>>> import numpy as np
>>> from numpy import linalg as LA
>>> np.set_printoptions(precision=2, suppress=True, linewidth=120, sign=" ")
>>> rng = np.random.default_rng(22062)
>>> K = (rng.random((3, 3)) < 0.3) + np.eye(3)
>>> K /= K.sum(axis=1, keepdims=True)
>>> K
array([[ 1. ,  0. ,  0. ],
       [ 0. ,  1. ,  0. ],
       [ 0. ,  0.5,  0.5]])
>>> np.flatnonzero(LA.matrix_power((K != 0) + (K.T != 0) + np.eye(3), 3)[2])
array([ 1,  2])
>>> print(np.sort(LA.eigvals(K).real))
[ 0.5  1.   1. ]
>>> (LA.matrix_power((K != 0) + (K.T != 0) + np.eye(3), 3) > 0).astype(int)
array([[ 1,  0,  0],
       [ 0,  1,  1],
       [ 0,  1,  1]])
>>> round(float(LA.det(K)), 2)
0.5
>>> print(K @ K)
[[ 1.    0.    0.  ]
 [ 0.    1.    0.  ]
 [ 0.    0.75  0.25]]
>>> u = np.array([1, 1, 3, 0])
>>> m1 = u[np.abs(np.subtract.outer(np.arange(4), np.arange(4)))]
>>> m1
array([[ 1,  1,  3,  0],
       [ 1,  1,  1,  3],
       [ 3,  1,  1,  1],
       [ 0,  3,  1,  1]])
>>> idx = rng.permutation(4)
>>> Y = m1[:, idx] * rng.choice([-1, 1], 4)
>>> Y
array([[-3, -1, -1,  0],
       [-1, -1, -1, -3],
       [-1, -3, -1, -1],
       [-1,  0, -3, -1]])
>>> left, _, Vt = LA.svd(m1.T @ Y)
>>> idx
array([ 2,  0,  1,  3])
>>> np.round(left @ Vt, 2) + 0
array([[ 0., -1.,  0.,  0.],
       [ 0.,  0., -1.,  0.],
       [-1.,  0.,  0.,  0.],
       [ 0.,  0.,  0., -1.]])
>>> np.kron(np.eye(2, dtype=int), m1)
array([[ 1,  1,  3,  0,  0,  0,  0,  0],
       [ 1,  1,  1,  3,  0,  0,  0,  0],
       [ 3,  1,  1,  1,  0,  0,  0,  0],
       [ 0,  3,  1,  1,  0,  0,  0,  0],
       [ 0,  0,  0,  0,  1,  1,  3,  0],
       [ 0,  0,  0,  0,  1,  1,  1,  3],
       [ 0,  0,  0,  0,  3,  1,  1,  1],
       [ 0,  0,  0,  0,  0,  3,  1,  1]])
>>> print(np.einsum("ii->", m1))
4
>>> round(float(LA.eigvals(m1).sum().real), 2)
4.0
>>> np.einsum("ij,ji->", m1, m1)
np.int64(46)
>>> round(LA.det(m1[::-1]), 2)
np.float64(56.0)
>>> evals, evecs = LA.eigh(m1)
>>> evals
array([-2.53, -1.56,  2.56,  5.53])
>>> print(np.abs(evecs[:, -1]).round(6).argmax())
1
>>> LA.eigvalsh(m1 + 3 * np.eye(4))
array([ 0.47,  1.44,  5.56,  8.53])
>>> np.round(evecs.T @ m1 @ evecs, 2) + 0
array([[-2.53,  0.  ,  0.  ,  0.  ],
       [ 0.  , -1.56,  0.  ,  0.  ],
       [ 0.  ,  0.  ,  2.56,  0.  ],
       [ 0.  ,  0.  ,  0.  ,  5.53]])
>>> np.unique(evals.round(6) + 0, return_counts=True)[1]
array([ 1,  1,  1,  1])
>>> print(np.round(evecs @ np.diag(evals) @ evecs.T, 2) + 0)
[[ 1.  1.  3.  0.]
 [ 1.  1.  1.  3.]
 [ 3.  1.  1.  1.]
 [ 0.  3.  1.  1.]]
>>> hat = np.triu(np.array([[-2, -1, -4, 1], [0, 5, 5, -4], [5, -1, -1, -2], [1, -2, 1, -2]]), 1) + np.eye(4)
>>> Y = hat @ m1 @ LA.inv(hat)
>>> Y
array([[-12., -13.,  16., -14.],
       [ 16.,  10.,  16.,  60.],
       [  3.,  -2.,  21.,  30.],
       [  0.,   3., -14., -15.]])
>>> print(np.poly(Y))
[  1.  -4. -15.  26.  56.]
>>> blk = np.stack([Y, 3 * Y, Y[::-1]])
>>> LA.det(blk)
array([   56.,  4536.,    56.])
>>> (blk @ Y.T).shape
(3, 4, 4)
>>> LA.matrix_rank(blk)
array([ 4,  4,  4])
>>> LA.matrix_rank(blk.reshape(3, -1))
np.int64(2)
>>> print(blk.shape)
(3, 4, 4)
>>> print(blk.sum(axis=0))
[[-48. -49.  50. -71.]
 [ 67.  38.  85. 270.]
 [ 28.   2. 100. 180.]
 [-12.  -1. -40. -74.]]
>>> LA.norm(blk, axis=(1, 2))
array([  82.23,  246.68,   82.23])
>>> J = np.load("a.npy")
>>> J
array([[ 0.,  4.,  3.],
       [ 4.,  0.,  0.],
       [ 3.,  0.,  0.]])
>>> G = J.T @ J
>>> np.trace(G), (J ** 2).sum()
(np.float64(50.0), np.float64(50.0))
>>> np.allclose(G, G.T)
True
>>> LA.matrix_rank(G)
np.int64(2)
>>> (J @ J.T).shape
(3, 3)
>>> M = np.load("dump.npy")
>>> M.round(2) + 0
array([[ 0.  ,  2.96,  0.98],
       [ 0.  ,  2.99,  0.98],
       [ 0.  ,  2.98,  1.  ],
       [ 0.05,  3.  ,  0.98],
       [ 0.01,  3.  ,  1.01],
       [ 3.  ,  0.01, -0.01],
       [ 3.01, -0.01, -0.04],
       [ 2.98,  0.01,  0.01],
       [ 3.  ,  0.  , -0.01],
       [ 3.  , -0.01,  0.01],
       [ 0.98,  3.  ,  2.01],
       [ 1.03,  2.98,  1.99],
       [ 1.04,  2.99,  1.98],
       [ 1.02,  2.95,  1.99],
       [ 1.02,  3.  ,  1.99]])
>>> Y = np.c_[M[:, :1] @ np.array([[2]]), np.array([0, 3, 0, 8, -7, -1, -4, 2, 7, -5, -4, -5, 0, 1, 6])]
>>> Y.round(2) + 0
array([[ 0.01,  0.  ],
       [-0.01,  3.  ],
       [ 0.  ,  0.  ],
       [ 0.09,  8.  ],
       [ 0.02, -7.  ],
       [ 6.  , -1.  ],
       [ 6.01, -4.  ],
       [ 5.97,  2.  ],
       [ 6.  ,  7.  ],
       [ 6.  , -5.  ],
       [ 1.97, -4.  ],
       [ 2.06, -5.  ],
       [ 2.09,  0.  ],
       [ 2.03,  1.  ],
       [ 2.04,  6.  ]])
>>> np.round(LA.norm(Y - M @ LA.lstsq(M, Y)[0], axis=0), 2) + 0
array([  0.  ,  17.03])
>>> LA.matrix_rank(np.c_[M, Y])
np.int64(4)
>>> W0 = np.array([[-2.46, -0.65, -2.63],
...     [-12.87, -0.69, -1.07],
...     [15.76, -0.83, 2.12],
...     [-17.41, 0.54, -4.0],
...     [11.3, -1.12, -0.85],
...     [25.72, 0.55, -8.58],
...     [2.82, -1.19, -0.84],
...     [-13.9, 0.49, 3.78],
...     [-22.01, -0.67, -0.76],
...     [-17.03, 0.4, 3.08],
...     [-34.92, -0.15, 2.83],
...     [-19.08, -0.32, 1.02],
...     [-29.18, -1.26, 1.48]])
>>> Q, r_ = LA.qr(W0)
>>> print(round(np.trace(Q @ Q.T), 2))
3.0
>>> r_
array([[ 70.16,   0.5 ,  -5.12],
       [  0.  ,   2.68,  -0.25],
       [  0.  ,   0.  , -10.63]])
>>> Q.shape, r_.shape
((13, 3), (3, 3))
>>> Y = np.array([[3, 1, 2], [2, 2, 1], [0, 0, 2]])
>>> print(np.einsum("ij->j", r_))
[ 70.16   3.18 -16.  ]
>>> print(LA.matrix_rank(np.vstack([r_, Y.T])))
3
>>> np.einsum("ij,ij->i", r_, r_)
array([ 4949.38,     7.22,   112.93])
>>> Y.T @ r_.T
array([[211.5 ,   5.35,   0.  ],
       [ 71.17,   5.35,   0.  ],
       [130.6 ,   2.17, -21.25]])
>>> np.einsum("ik,kj->ij", r_, Y)
array([[211.5 ,  71.17, 130.6 ],
       [  5.35,   5.35,   2.17],
       [  0.  ,   0.  , -21.25]])
>>> W1 = np.array([[1, -2, -2, -1, -2], [-1, 1, 1, -2, 1], [0, -1, -2, -2, -1]])
>>> beta = np.array([5, -6, -2, 4, -9])
>>> H = np.maximum(W0 @ W1 + beta, 0)
>>> (H > 0).mean(axis=0)
array([ 0.38,  0.69,  0.69,  0.77,  0.62])
>>> LA.matrix_rank(H)
np.int64(5)
>>> print((H > 0).astype(int))
[[ 1  1  1  1  0]
 [ 0  1  1  1  1]
 [ 1  0  0  0  0]
 [ 0  1  1  1  1]
 [ 1  0  0  0  0]
 [ 1  0  0  0  0]
 [ 1  0  0  1  0]
 [ 0  1  1  1  1]
 [ 0  1  1  1  1]
 [ 0  1  1  1  1]
 [ 0  1  1  1  1]
 [ 0  1  1  1  1]
 [ 0  1  1  1  1]]
>>> cent = np.array([[-3, 5, 5], [4, 4, 1], [1, 2, 3], [1, -5, 2], [0, -5, -1]])
>>> W1 @ cent
array([[-14,   8,  -3],
       [  6,   6,  -6],
       [ -8,   7, -10]])
